% ipython --no-banner

In [1]: import numpy as np

In [2]: np.set_printoptions(precision=2, suppress=True, linewidth=120, legacy="1.25")

In [3]: def tidy(a):
   ...:     return np.round(a, 2) + 0
   ...: 

In [4]: J = np.load("out4.npy")

In [5]: J
Out[5]: 
array([[0, 1, 1],
       [1, 0, 1],
       [1, 1, 0]])

In [6]: # equal to its transpose

In [7]: np.all(np.linalg.eigvalsh(J) > 0)
Out[7]: False

In [8]: [round(float(np.linalg.det(J[:i, :i])), 2) + 0 for i in range(1, 4)]
Out[8]: [0.0, -1.0, 2.0]

In [9]: np.sort(np.abs(np.fft.fft(J[0]))), tidy(np.sort(np.linalg.svd(J, compute_uv=False)))
Out[9]: (array([1., 1., 2.]), array([1., 1., 2.]))

In [10]: np.allclose(J @ J.T, J.T @ J)
Out[10]: True

In [11]: (J @ J)[0]
Out[11]: array([2, 1, 1])

In [12]: np.fft.fft(J[0])
Out[12]: array([ 2.+0.j, -1.+0.j, -1.+0.j])

In [13]: A = np.loadtxt("run5.csv", delimiter=",")

In [14]: A
Out[14]: 
array([[4., 0., 2.],
       [0., 3., 1.],
       [0., 0., 5.]])

In [15]: rng = np.random.default_rng(440)

In [16]: idx = rng.permutation(3)

In [17]: idx
Out[17]: array([2, 0, 1])

In [18]: B = A[idx][:, idx]

In [19]: B
Out[19]: 
array([[5., 0., 0.],
       [2., 4., 0.],
       [1., 0., 3.]])

In [20]: np.allclose(B, A)
Out[20]: False

In [21]: np.trace(B)
Out[21]: 12.0

In [22]: m1 = np.loadtxt("case3.csv", delimiter=",")

In [23]: m1
Out[23]: 
array([[ 0.,  0.,  0.],
       [ 0.,  0.,  0.],
       [ 0.,  0.,  0.],
       [ 0.,  0.,  0.],
       [-4.,  3.,  2.],
       [-4.,  3.,  2.],
       [-4.,  3.,  2.],
       [ 0.,  0.,  0.],
       [ 0.,  0.,  0.],
       [ 1., -3., -6.],
       [-1.,  1., -2.],
       [ 1., -3., -6.],
       [-1.,  1., -2.],
       [ 0.,  0.,  0.],
       [ 2., -4., -4.],
       [-3.,  0., -4.],
       [-2., -1., -2.],
       [ 0.,  0.,  0.],
       [ 0.,  0.,  0.],
       [-1.,  1., -2.],
       [-1.,  1., -2.],
       [ 0.,  0.,  0.]])

In [24]: dist = np.linalg.norm(m1[:, None] - m1[None], axis=-1)

In [25]: np.unravel_index(dist.round(6).argmax(), dist.shape)
Out[25]: (4, 9)

In [26]: arr = np.array([[1, 0], [6, 1]])

In [27]: # triangular: eigenvalues sit on the diagonal

In [28]: np.einsum("ij,ji->", arr, arr)
Out[28]: 2

In [29]: tidy(np.linalg.eigvals(arr).sum().real)
Out[29]: 2.0

In [30]: np.einsum("ii->", arr)
Out[30]: 2

In [31]: (arr - arr.T) / 2
Out[31]: 
array([[ 0., -3.],
       [ 3.,  0.]])

In [32]: (arr + arr.T) / 2
Out[32]: 
array([[1., 3.],
       [3., 1.]])

In [33]: tidy(np.abs(np.linalg.eigvals(arr)).max())
Out[33]: 1.0

In [34]: tidy(np.linalg.det(arr))
Out[34]: 1.0

In [35]: np.trace(arr)
Out[35]: 2

In [36]: np.allclose(arr @ arr.T, arr.T @ arr)
Out[36]: False
